In [1]: import numpy as np

In [2]: from numpy import linalg as LA

In [3]: np.set_printoptions(precision=3, suppress=True, linewidth=140)

In [4]: A2 = np.array([[0.7], [-0.7], [-0.6]])

In [5]: cent = np.array([[1.3, 0.9, 0.2, 1.2]])

In [6]: feats = A2 @ cent

In [7]: print(feats)
[[ 0.91  0.63  0.14  0.84]
 [-0.91 -0.63 -0.14 -0.84]
 [-0.78 -0.54 -0.12 -0.72]]

In [8]: rk = LA.matrix_rank(feats)

In [9]: print(rk)
1

In [10]: null = LA.svd(feats)[2][rk:].T

In [11]: np.allclose(feats @ null, 0)
Out[11]: True

In [12]: np.round(feats @ null, 3) + 0
Out[12]: 
array([[0., 0., 0.],
       [0., 0., 0.],
       [0., 0., 0.]])

In [13]: [int(LA.matrix_rank(feats[:, :j + 1])) for j in range(4)]
Out[13]: [1, 1, 1, 1]

In [14]: x = np.array([0, 0, 2, 1])

In [15]: h = np.maximum(feats @ x, 0)

In [16]: feats.T @ h
Out[16]: array([1.019, 0.706, 0.157, 0.941])

In [17]: print(np.flatnonzero(h > 1e-9))
[0]

In [18]: np.tanh(feats @ x)
Out[18]: array([ 0.808, -0.808, -0.744])

In [19]: np.maximum(feats @ (3 * x), 0)
Out[19]: array([3.36, 0.  , 0.  ])

In [20]: h
Out[20]: array([1.12, 0.  , 0.  ])

In [21]: feats @ LA.pinv(feats) @ feats
Out[21]: 
array([[ 0.91,  0.63,  0.14,  0.84],
       [-0.91, -0.63, -0.14, -0.84],
       [-0.78, -0.54, -0.12, -0.72]])

In [22]: try:
    ...:     LA.inv(feats)
    ...: except LA.LinAlgError as e:
    ...:     print(repr(e))
    ...: 
LinAlgError('Last 2 dimensions of the array must be square')

In [23]: np.abs(np.diag(LA.qr(feats)[1])) > 1e-9
Out[23]: array([ True, False, False])

In [24]: A2 = np.array([[4, 2, -8], [0, 2, -1], [1, -1, -2], [-6, 5, 8]])

In [25]: cent = np.array([[1, -2, 2, 1], [0, -2, 3, -2], [1, -2, -3, -3]])

In [26]: rng = np.random.default_rng(838084)

In [27]: F = A2 @ cent + 0.3 * rng.normal(size=(4, 4))

In [28]: F
Out[28]: 
array([[ -3.55 ,   4.263,  38.106,  24.128],
       [ -1.282,  -1.964,   8.155,  -1.224],
       [ -1.042,   3.763,   4.783,   8.944],
       [  1.85 , -14.336, -20.447, -39.701]])

In [29]: np.sort(np.abs(LA.eigvals(F)))
Out[29]: array([ 0.782,  3.188,  3.188, 36.836])

In [30]: (F - F.T) / 2
Out[30]: 
array([[  0.   ,   2.773,  19.574,  11.139],
       [ -2.773,   0.   ,   2.196,   6.556],
       [-19.574,  -2.196,   0.   ,  14.696],
       [-11.139,  -6.556, -14.696,   0.   ]])

In [31]: print((F + F.T) / 2)
[[ -3.55    1.491  18.532  12.989]
 [  1.491  -1.964   5.959  -7.78 ]
 [ 18.532   5.959   4.783  -5.752]
 [ 12.989  -7.78   -5.752 -39.701]]

In [32]: round(LA.det(F), 3)
Out[32]: np.float64(292.729)

In [33]: print(np.allclose(F @ F.T, F.T @ F))
False

In [34]: assert F == F.T
---------------------------------------------------------------------------
ValueError                                Traceback (most recent call last)
Cell In[34], line 1
----> 1 assert F == F.T

ValueError: The truth value of an array with more than one element is ambiguous. Use a.any() or a.all()

In [35]: t3 = np.stack([feats, 4 * feats, feats[::-1]])

In [36]: LA.matrix_rank(t3)
Out[36]: array([1, 1, 1])

In [37]: LA.matrix_rank(t3.reshape(3, -1))
Out[37]: np.int64(2)

In [38]: arr = np.array([[8, 1, 5], [-9, 5, -6], [-7, -8, -6]])

In [39]: np.round(LA.norm(arr, 2) / LA.norm(arr), 3)
Out[39]: np.float64(0.878)

In [40]: print(np.argsort(-LA.norm(arr, axis=0).round(6), kind="stable")[:3])
[0 2 1]

In [41]: np.abs(LA.svd(arr)[2][-1])
Out[41]: array([0.567, 0.09 , 0.819])

In [42]: LA.matrix_rank(arr, rtol=0.1)
Out[42]: np.int64(2)

In [43]: print(LA.cond(arr) > 100)
False

In [44]: round(np.log10(LA.cond(arr)))
Out[44]: 1

In [45]: r0, r1 = arr[1], arr[2]

In [46]: r0 @ r0
Out[46]: np.int64(142)

In [47]: print(r0 @ r1)
59

In [48]: pr = (r0 @ r1) / (r0 @ r0) * r0

In [49]: print(r1 - pr)
[ -3.261 -10.077  -3.507]

In [50]: np.outer(r0, r1)
Out[50]: 
array([[ 63,  72,  54],
       [-35, -40, -30],
       [ 42,  48,  36]])

In [51]: (r1 - pr) @ r0
Out[51]: np.float64(0.0)

In [52]: LA.matrix_rank(np.outer(r0, r1))
Out[52]: np.int64(1)

In [53]: U, sv, vt = LA.svd(feats)

In [54]: print(sv.round(3) + 0)
[2.309 0.    0.   ]

In [55]: np.argmax(sv[:-1] / (sv[1:] + 1e-6)) + 1
Out[55]: np.int64(1)

In [56]: A2 = U[:, :1] @ np.diag(sv[:1]) @ vt[:1]

In [57]: np.round(np.abs(feats - A2).max(), 3)
Out[57]: np.float64(0.0)

In [58]: round(float(LA.norm(feats - A2, 2)), 3), np.round(sv[1], 3)
Out[58]: (0.0, np.float64(0.0))

In [59]: LA.matrix_rank(feats, rtol=0.05)
Out[59]: np.int64(1)

In [60]: round(float(LA.norm(feats - A2) / LA.norm(feats)), 3)
Out[60]: 0.0

In [61]: hat = np.triu(np.array([[6, 2, 7], [9, -3, 5], [2, -1, 0]]), 1) + np.eye(3)

In [62]: A2 = hat @ arr @ LA.inv(hat)

In [63]: A2
Out[63]: 
array([[-59.,  73.,  -1.],
       [-44.,  53.,   7.],
       [ -7.,   6.,  13.]])

In [64]: LA.matrix_rank(A2)
Out[64]: np.int64(3)

In [65]: data = np.load("data.npy")

In [66]: data
Out[66]: 
array([[-4.,  0.,  0.,  0.],
       [ 0.,  1., -2., -2.],
       [ 0.,  2., -1., -2.],
       [ 0., -4.,  1.,  1.]])

In [67]: # 2 groups of indices that never mix

In [68]: A2 = data + rng.integers(-2, 3, (4, 3)) @ rng.integers(-2, 3, (3, 4))

In [69]: A2
Out[69]: 
array([[ 1.,  0.,  0., -1.],
       [ 0., -1., -1., -2.],
       [ 4.,  2.,  0., -2.],
       [-1., -5.,  0.,  0.]])

In [70]: LA.matrix_rank(A2 - data, tol=1e-8)
Out[70]: np.int64(3)

In [71]: x = np.array([0, 0, 1, 2])

In [72]: rhs = A2 @ x

In [73]: coef, lr = np.zeros(4), 1 / LA.norm(A2, 2) ** 2

In [74]: for i in range(300):
    ...:     coef -= lr * A2.T @ (A2 @ coef - rhs)
    ...:     if i % 50 == 0: print(i, round(LA.norm(A2 @ coef - rhs), 3))
    ...: 
0 4.29
50 0.06
100 0.004
150 0.004
200 0.004
250 0.004

In [75]: coef
Out[75]: array([-0.005,  0.001,  1.016,  1.992])

In [76]: print(round(float(LA.norm(data[1] - data[0])), 3))
5.0

In [77]: round(LA.norm(data, 1), 3), round(float(LA.norm(data, np.inf)), 3)
Out[77]: (np.float64(7.0), 6.0)

In [78]: LA.norm(data, axis=0)
Out[78]: array([4.   , 4.583, 2.449, 3.   ])

In [79]: round(float(LA.norm(data) ** 2 / LA.norm(data, 2) ** 2), 3)
Out[79]: 1.676

In [80]: data[1] @ data[0]
Out[80]: np.float64(0.0)

In [81]: A2 = np.array([[1, 1, 2], [1, 1, 2]])

In [82]: cent = np.kron(A2, data)

In [83]: LA.matrix_rank(cent)
Out[83]: np.int64(4)

In [84]: A2 = feats / LA.norm(feats, axis=1, keepdims=True)

In [85]: gram = A2 @ A2.T

In [86]: print(np.degrees(np.arccos(np.clip(gram[1, 0], -1, 1))))
180.0

In [87]: print(gram[1])
[-1.  1.  1.]

In [88]: LA.norm(A2, axis=1)
Out[88]: array([1., 1., 1.])

In [89]: K = np.array([[0, 9, 2], [-9, 0, -5], [-2, 5, 0]])

In [90]: A2 = np.array([[-5, 0, -4], [2, 0, -1]])

In [91]: cent = np.kron(A2, K)

In [92]: cent.shape
Out[92]: (6, 9)

In [93]: print(round(LA.norm(cent, 2), 3), np.round(LA.norm(A2, 2) * LA.norm(K, 2), 3))
67.949 67.949

In [94]: print(cent)
[[  0 -45 -10   0   0   0   0 -36  -8]
 [ 45   0  25   0   0   0  36   0  20]
 [ 10 -25   0   0   0   0   8 -20   0]
 [  0  18   4   0   0   0   0  -9  -2]
 [-18   0 -10   0   0   0   9   0   5]
 [ -4  10   0   0   0   0   2  -5   0]]

In [95]: def softmax(z):
    ...:     e = np.exp(z - z.max(axis=-1, keepdims=True))
    ...:     return e / e.sum(axis=-1, keepdims=True)
    ...: 

In [96]: np.round(softmax(cent[0]), 3) + 0
Out[96]: array([0.2, 0. , 0. , 0.2, 0.2, 0.2, 0.2, 0. , 0. ])

In [97]: softmax(cent).sum(axis=1)
Out[97]: array([1., 1., 1., 1., 1., 1.])

In [98]: scores = cent @ cent.T / np.sqrt(9)

In [99]: np.round(softmax(scores)[0] @ cent, 3) + 0
Out[99]: array([  0., -45., -10.,   0.,   0.,   0.,   0., -36.,  -8.])

In [100]: np.round(softmax(scores), 3) + 0
Out[100]: 
array([[1., 0., 0., 0., 0., 0.],
       [0., 1., 0., 0., 0., 0.],
       [1., 0., 0., 0., 0., 0.],
       [0., 0., 0., 1., 0., 0.],
       [0., 0., 0., 0., 1., 0.],
       [0., 0., 0., 1., 0., 0.]])

In [101]: np.round(softmax(scores + np.triu(np.full(scores.shape, -np.inf), 1)), 3) + 0
Out[101]: 
array([[1., 0., 0., 0., 0., 0.],
       [0., 1., 0., 0., 0., 0.],
       [1., 0., 0., 0., 0., 0.],
       [0., 0., 0., 1., 0., 0.],
       [0., 0., 0., 0., 1., 0.],
       [0., 0., 0., 1., 0., 0.]])

In [102]: t = np.radians(60)

In [103]: r_ = np.eye(3)

In [104]: r_[1, 1] = r_[0, 0] = np.cos(t)

In [105]: r_[1, 0], r_[0, 1] = -np.sin(t), np.sin(t)

In [106]: r_
Out[106]: 
array([[ 0.5  ,  0.866,  0.   ],
       [-0.866,  0.5  ,  0.   ],
       [ 0.   ,  0.   ,  1.   ]])

In [107]: A2 = K @ r_.T

In [108]: np.allclose(LA.norm(K, axis=1), LA.norm(A2, axis=1))
Out[108]: True

In [109]: np.abs(A2 - K).max(axis=0)
Out[109]: array([7.794, 7.794, 0.   ])

In [110]: M = np.load("run6.npy")

In [111]: M
Out[111]: 
array([[ -0.315,   7.978,  -0.428],
       [ -0.024,  -6.51 ,  -0.78 ],
       [ -0.058,  -7.393,   0.674],
       [  0.411,   3.463,  -0.539],
       [  0.069,   8.102,  -2.045],
       [  0.221,  -4.613,  -0.524],
       [  0.063,   3.005,  -1.429],
       [  0.008,  11.125,   0.399],
       [  0.166,   1.566,  -0.279],
       [ -0.051,  -3.101,   0.602],
       [  0.037,   1.256,  -0.067],
       [  0.305,  -0.189,   0.684],
       [ -0.288,   5.868,  -0.267],
       [  0.106,   2.631,   1.907],
       [ -0.023,  -1.954,   0.596],
       [ -0.016,  -1.478,  -1.337],
       [ -0.024,  -4.834,  -0.243],
       [ -0.299, -11.22 ,  -1.001],
       [  0.089,  -0.69 ,  -1.553],
       [ -0.221,   0.694,  -0.33 ],
       [ -0.038,  -1.642,   0.605]])

In [112]: labels = M[:, 1] > np.median(M[:, 1])

In [113]: r0 = M[labels].mean(axis=0) - M[~labels].mean(axis=0)

In [114]: np.argsort(-np.abs(r0).round(6), kind="stable")
Out[114]: array([1, 2, 0])

In [115]: (((M - M.mean(axis=0)) @ r0 > 0) == labels).mean()
Out[115]: np.float64(1.0)

In [116]: labels.astype(int)
Out[116]: array([1, 0, 0, 1, 1, 0, 1, 1, 1, 0, 1, 0, 1, 1, 0, 0, 0, 0, 0, 1, 0])

In [117]: print(r0)
[-0.004  8.535 -0.101]

In [118]: Ac = M - M.mean(axis=0)

In [119]: U, sv, vt = LA.svd(Ac, full_matrices=False)

In [120]: np.abs(vt[-1])
Out[120]: array([1.   , 0.003, 0.013])

In [121]: LA.matrix_rank(Ac)
Out[121]: np.int64(3)

In [122]: np.abs(vt[0]).argmax()
Out[122]: np.int64(1)

In [123]: print(sv)
[24.621  4.184  0.83 ]

In [124]: round(float((sv ** 2).sum() ** 2 / (sv ** 4).sum()), 3)
Out[124]: 1.06

In [125]: (np.sign(U[:, 0]) == np.sign(U[0, 0])).astype(int)
Out[125]: array([1, 0, 0, 1, 1, 0, 1, 1, 1, 0, 1, 0, 1, 1, 0, 0, 0, 0, 0, 1, 0])

In [126]: print(sv ** 2 / (sv ** 2).sum())
[0.971 0.028 0.001]

In [127]: Ac = M - M.mean(axis=0)

In [128]: V = LA.svd(Ac)[2][:1]

In [129]: A2 = Ac - Ac @ V.T @ V

In [130]: np.round(np.diag(V.T @ V), 3) + 0
Out[130]: array([0., 1., 0.])

In [131]: (Ac @ V.T).std(axis=0)
Out[131]: array([5.373])

In [132]: np.cov(Ac @ V.T, rowvar=False)
Out[132]: array(30.309)

In [133]: print(A2.std(axis=0))
[0.182 0.007 0.913]

In [134]: dist = LA.norm(M[:, None] - M[None], axis=-1)

In [135]: dist.mean(axis=1).argmax()
Out[135]: np.int64(17)

In [136]: dist[:5, :5]
Out[136]: 
array([[ 0.   , 14.495, 15.413,  4.574,  1.667],
       [14.495,  0.   ,  1.701,  9.985, 14.667],
       [15.413,  1.701,  0.   , 10.934, 15.732],
       [ 4.574,  9.985, 10.934,  0.   ,  4.889],
       [ 1.667, 14.667, 15.732,  4.889,  0.   ]])

In [137]: np.flatnonzero(dist[13] < dist.mean() / 2)
Out[137]: array([ 3,  8, 10, 11, 13, 19])

In [138]: x = np.array([-2, -3, 0])

In [139]: rhs = M @ x

In [140]: np.round(LA.lstsq(M, rhs)[0], 3) + 0
Out[140]: array([-2., -3.,  0.])

In [141]: print(np.round(LA.pinv(M) @ M, 3) + 0)
[[1. 0. 0.]
 [0. 1. 0.]
 [0. 0. 1.]]

In [142]: try:
     ...:     LA.solve(M, rhs)
     ...: except LA.LinAlgError as e:
     ...:     print(repr(e))
     ...: 
LinAlgError('Last 2 dimensions of the array must be square')

In [143]: rhs = rhs + 0.1 * rng.normal(size=21)

In [144]: rhs
Out[144]: 
array([-23.4  ,  19.655,  22.337, -11.268, -24.25 ,  13.334,  -9.091, -33.412,  -4.964,   9.238,  -3.907,   0.038, -17.298,  -8.058,
         6.006,   4.515,  14.628,  34.381,   1.869,  -1.733,   4.863])

In [145]: coef, *_ = LA.lstsq(M, rhs)

In [146]: [round(float(LA.norm(LA.solve(M.T @ M + lam * np.eye(3), M.T @ rhs))), 2) for lam in (0, 1, 10, 100)]
Out[146]: [3.51, 3.1, 2.96, 2.58]

In [147]: print(round(float(LA.norm(rhs - M @ coef)), 3))
0.443

In [148]: print(coef.round())
[-2. -3. -0.]

In [149]: print(coef)
[-1.82  -3.005 -0.028]

In [150]: m1 = np.load("w.npy")

In [151]: m1
Out[151]: 
array([[2.02, 1.  ],
       [2.  , 1.02]])

In [152]: U, sv, vt = LA.svd(m1)

In [153]: print(sv)
[3.181 0.019]

In [154]: A2 = U[:, :1] @ np.diag(sv[:1]) @ vt[:1]

In [155]: round(float(np.abs(m1 - A2).max()), 3)
Out[155]: 0.012

In [156]: print(np.round(LA.norm(m1 - A2, 2), 3), round(sv[1], 3))
0.019 0.019

In [157]: A2
Out[157]: 
array([[2.014, 1.012],
       [2.006, 1.008]])

In [158]: round(LA.norm(m1 - A2) / LA.norm(m1), 3)
Out[158]: np.float64(0.006)

In [159]: LA.matrix_rank(m1, rtol=0.05)
Out[159]: np.int64(1)

In [160]: LA.matrix_rank(A2)
Out[160]: np.int64(1)
